$ python3 -q
>>> import numpy as np
>>> import numpy.linalg as la
>>> np.set_printoptions(suppress=True, linewidth=160)
>>> J = np.loadtxt("test14.csv", delimiter=",")
>>> print(J)
[[ 2.4  2.   0.2  1.6]
 [ 0.4 -1.   0.  -1. ]
 [-2.   0.6  0.  -0.2]]
>>> B = J / la.norm(J, axis=1, keepdims=True)
>>> C2 = B @ B.T
>>> print(np.argwhere(np.triu(np.abs(C2) > 0.95, 1)))
[]
>>> print(np.round(la.norm(B, axis=1), 1))
[1. 1. 1.]
>>> T = np.stack([J, 3 * J, J[::-1]])
>>> print(la.matrix_rank(T))
[3 3 3]
>>> print((T @ J.T).shape)
(3, 3, 3)
>>> print(T.sum(axis=0))
[[ 7.6  8.6  0.8  6.2]
 [ 2.  -5.   0.  -5. ]
 [-5.6  4.4  0.2  0.8]]
>>> B = J / np.sqrt((J ** 2).mean(axis=1, keepdims=True))
>>> print(la.matrix_rank(J - J.mean(axis=1, keepdims=True)))
3
>>> print(np.round(J - J.mean(axis=1, keepdims=True), 1) + 0)
[[ 0.8  0.4 -1.4  0. ]
 [ 0.8 -0.6  0.4 -0.6]
 [-1.6  1.   0.4  0.2]]
>>> print(B[1].round(1))
[ 0.5 -1.4  0.  -1.4]
>>> print(la.matrix_rank(B) == la.matrix_rank(J))
True
>>> K = np.loadtxt("mat.csv", delimiter=",")
>>> print(K)
[[ 1. -1. -1.  1. -1.  1.  1. -1.]
 [ 1. -1.  1. -1. -1.  1. -1.  1.]
 [ 1. -1.  1. -1.  1. -1.  1. -1.]
 [ 1.  1.  1.  1. -1. -1. -1. -1.]]
>>> print(np.round(la.norm(J, axis=0), 1))
[3.1 2.3 0.2 1.9]
>>> print(round(float(la.norm(J, 2)), 1))
3.8
>>> print(np.round(la.norm(J, axis=1), 1))
[3.5 1.5 2.1]
>>> print(round(float(la.norm(J, 1)), 1), round(la.norm(J, np.inf), 1))
4.8 6.2
